$ python3 -q
>>> import numpy as np
>>> np.set_printoptions(suppress=True, linewidth=120)
>>> data = np.array([[0, 0, 0],
...     [0, 0, 0],
...     [0, 0, 0],
...     [4, 1, 4],
...     [0, 0, 0],
...     [0, 5, 0],
...     [0, 0, 0],
...     [5, 3, 4],
...     [9, 4, 8],
...     [0, 0, 0]])
>>> data
array([[0, 0, 0],
       [0, 0, 0],
       [0, 0, 0],
       [4, 1, 4],
       [0, 0, 0],
       [0, 5, 0],
       [0, 0, 0],
       [5, 3, 4],
       [9, 4, 8],
       [0, 0, 0]])
>>> th = np.radians(90)
>>> r_ = np.eye(3)
>>> r_[1, 1] = r_[0, 0] = np.cos(th)
>>> r_[1, 0], r_[0, 1] = -np.sin(th), np.sin(th)
>>> r_.round(3) + 0
array([[ 0.,  1.,  0.],
       [-1.,  0.,  0.],
       [ 0.,  0.,  1.]])
>>> M2 = data @ r_.T
>>> M2.round(3) + 0
array([[ 0.,  0.,  0.],
       [ 0.,  0.,  0.],
       [ 0.,  0.,  0.],
       [ 1., -4.,  4.],
       [ 0.,  0.,  0.],
       [ 5.,  0.,  0.],
       [ 0.,  0.,  0.],
       [ 3., -5.,  4.],
       [ 4., -9.,  8.],
       [ 0.,  0.,  0.]])
>>> np.allclose(np.linalg.norm(data, axis=1), np.linalg.norm(M2, axis=1))
True
>>> np.allclose(data @ data.T, M2 @ M2.T)
True
>>> Uu, s, Vt = np.linalg.svd(data)
>>> np.argmax(s[:-1] / (s[1:] + 1e-6)) + 1
np.int64(2)
>>> s.round(3)
array([15.659,  4.856,  0.456])
>>> M2 = Uu[:, :2] @ np.diag(s[:2]) @ Vt[:2]
>>> round(np.linalg.norm(data - M2, 2), 3), round(s[2], 3)
(np.float64(0.456), np.float64(0.456))
>>> np.linalg.matrix_rank(M2)
np.int64(2)
>>> Xc = (data - data.mean(axis=0)) / data.std(axis=0)
>>> np.round(Xc.std(axis=0), 3)
array([1., 1., 1.])
>>> np.argwhere(np.abs(Xc) > 2)
array([[5, 1],
       [8, 0],
       [8, 2]])
>>> c = np.linalg.lstsq(np.delete(Xc, 2, axis=1), Xc[:, 2])[0]
>>> np.abs(c).argmax()
np.int64(0)
>>> M2 = np.array([[-1, 0, 2, -2, 2],
...     [0, 0, 3, -1, -2],
...     [1, -2, -1, 1, 2],
...     [1, 0, 3, 2, -2],
...     [1, 2, -1, 0, 3]])
>>> F = M2 - M2.T
>>> F
array([[ 0,  0,  1, -3,  1],
       [ 0,  0,  5, -1, -4],
       [-1, -5,  0, -2,  3],
       [ 3,  1,  2,  0, -2],
       [-1,  4, -3,  2,  0]])
>>> r = np.linalg.matrix_rank(F)
>>> r
np.int64(4)
>>> N = np.linalg.svd(F)[2][r:].T
>>> [int(np.linalg.matrix_rank(np.delete(F, i, axis=0))) for i in range(5)]
[4, 4, 4, 4, 4]
>>> [int(np.linalg.matrix_rank(F[:, :j + 1])) for j in range(5)]
[1, 2, 3, 4, 4]
>>> np.linalg.matrix_rank(F.T @ F), np.linalg.matrix_rank(F @ F.T)
(np.int64(4), np.int64(4))
>>> np.linalg.lstsq(F[:-1].T, F[-1])[2]
np.int32(4)
>>> np.unique(F.round(6), axis=0).shape
(5, 5)
>>> np.round(F @ np.linalg.pinv(F) @ F, 3) + 0
array([[ 0.,  0.,  1., -3.,  1.],
       [ 0.,  0.,  5., -1., -4.],
       [-1., -5.,  0., -2.,  3.],
       [ 3.,  1.,  2.,  0., -2.],
       [-1.,  4., -3.,  2.,  0.]])
>>> Uu, s, Vt = np.linalg.svd(F)
>>> vecs = Vt[:(s > 1e-8).sum()]
>>> rng = np.random.default_rng(53)
>>> x0 = F[1] + 3 * F[2] + rng.integers(2) * np.eye(5)[4]
>>> x0
array([ -3., -15.,   5.,  -7.,   6.])
>>> np.linalg.matrix_rank(np.vstack([F, x0]))
np.int64(5)
>>> np.round(np.diag(vecs.T @ vecs), 3)
array([0.998, 0.947, 0.642, 0.828, 0.585])
>>> np.allclose(vecs.T @ vecs @ x0, x0)
False
>>> x0 = np.array([9, 3, 0, 5, 9])
>>> np.round(np.linalg.svd(F, compute_uv=False), 3) + 0
array([7.902, 7.902, 2.749, 2.749, 0.   ])
>>> x0 @ F @ x0
np.int64(0)
>>> O = np.linalg.solve(np.eye(5) - F, np.eye(5) + F)
>>> np.round(O @ O.T, 3) + 0
array([[1., 0., 0., 0., 0.],
       [0., 1., 0., 0., 0.],
       [0., 0., 1., 0., 0.],
       [0., 0., 0., 1., 0.],
       [0., 0., 0., 0., 1.]])
>>> np.round(np.linalg.det(O), 3)
np.float64(1.0)
>>> proj = data @ np.linalg.solve(data.T @ data, data.T)
>>> np.allclose(proj @ proj, proj)
True
>>> proj.round(3) + 0
array([[ 0.   ,  0.   ,  0.   ,  0.   ,  0.   ,  0.   ,  0.   ,  0.   ,  0.   ,  0.   ],
       [ 0.   ,  0.   ,  0.   ,  0.   ,  0.   ,  0.   ,  0.   ,  0.   ,  0.   ,  0.   ],
       [ 0.   ,  0.   ,  0.   ,  0.   ,  0.   ,  0.   ,  0.   ,  0.   ,  0.   ,  0.   ],
       [ 0.   ,  0.   ,  0.   ,  0.667,  0.   ,  0.   ,  0.   , -0.333,  0.333,  0.   ],
       [ 0.   ,  0.   ,  0.   ,  0.   ,  0.   ,  0.   ,  0.   ,  0.   ,  0.   ,  0.   ],
       [ 0.   ,  0.   ,  0.   ,  0.   ,  0.   ,  1.   ,  0.   ,  0.   ,  0.   ,  0.   ],
       [ 0.   ,  0.   ,  0.   ,  0.   ,  0.   ,  0.   ,  0.   ,  0.   ,  0.   ,  0.   ],
       [ 0.   ,  0.   ,  0.   , -0.333,  0.   ,  0.   ,  0.   ,  0.667,  0.333,  0.   ],
       [ 0.   ,  0.   ,  0.   ,  0.333,  0.   ,  0.   ,  0.   ,  0.333,  0.667,  0.   ],
       [ 0.   ,  0.   ,  0.   ,  0.   ,  0.   ,  0.   ,  0.   ,  0.   ,  0.   ,  0.   ]])
>>> np.round(np.diag(proj), 3)
array([0.   , 0.   , 0.   , 0.667, 0.   , 1.   , 0.   , 0.667, 0.667, 0.   ])
>>> round(float(np.trace(proj)), 3)
3.0
>>> X = np.load("w.npy")
>>> X
array([[-0.9  ,  0.8  ,  2.2  ,  0.2  ],
       [-0.948,  0.77 ,  2.179,  0.179],
       [ 0.2  , -0.1  , -1.9  ,  0.   ]])
>>> x0 = np.array([3, -3, -1, 3])
>>> h1 = np.maximum(X @ x0, 0)
>>> np.round(np.tanh(X @ x0), 3)
array([-1.   , -1.   ,  0.993])
>>> np.flatnonzero(h1 > 1e-9)
array([2])
>>> np.round(np.maximum(X @ x0, 0) - np.maximum(-X @ x0, 0), 3)
array([-6.7  , -6.796,  2.8  ])
>>> np.round(X.T @ h1, 3)
array([ 0.56, -0.28, -5.32,  0.  ])
>>> C = data[[7, 6]].astype(float)
>>> for _ in range(3):
...     labels = np.linalg.norm(data[:, None] - C, axis=-1).argmin(axis=1)
...     C = np.array([data[labels == j].mean(axis=0) for j in range(2)])
... 
>>> labels
array([1, 1, 1, 0, 1, 1, 1, 0, 0, 1])
>>> np.round(C[1] - C[0], 3)
array([-6.   , -1.952, -5.333])
>>> np.abs(C[1] - C[0]).argmax()
np.int64(0)
>>> np.bincount(labels)
array([3, 7])
>>> C.round(3)
array([[6.   , 2.667, 5.333],
       [0.   , 0.714, 0.   ]])
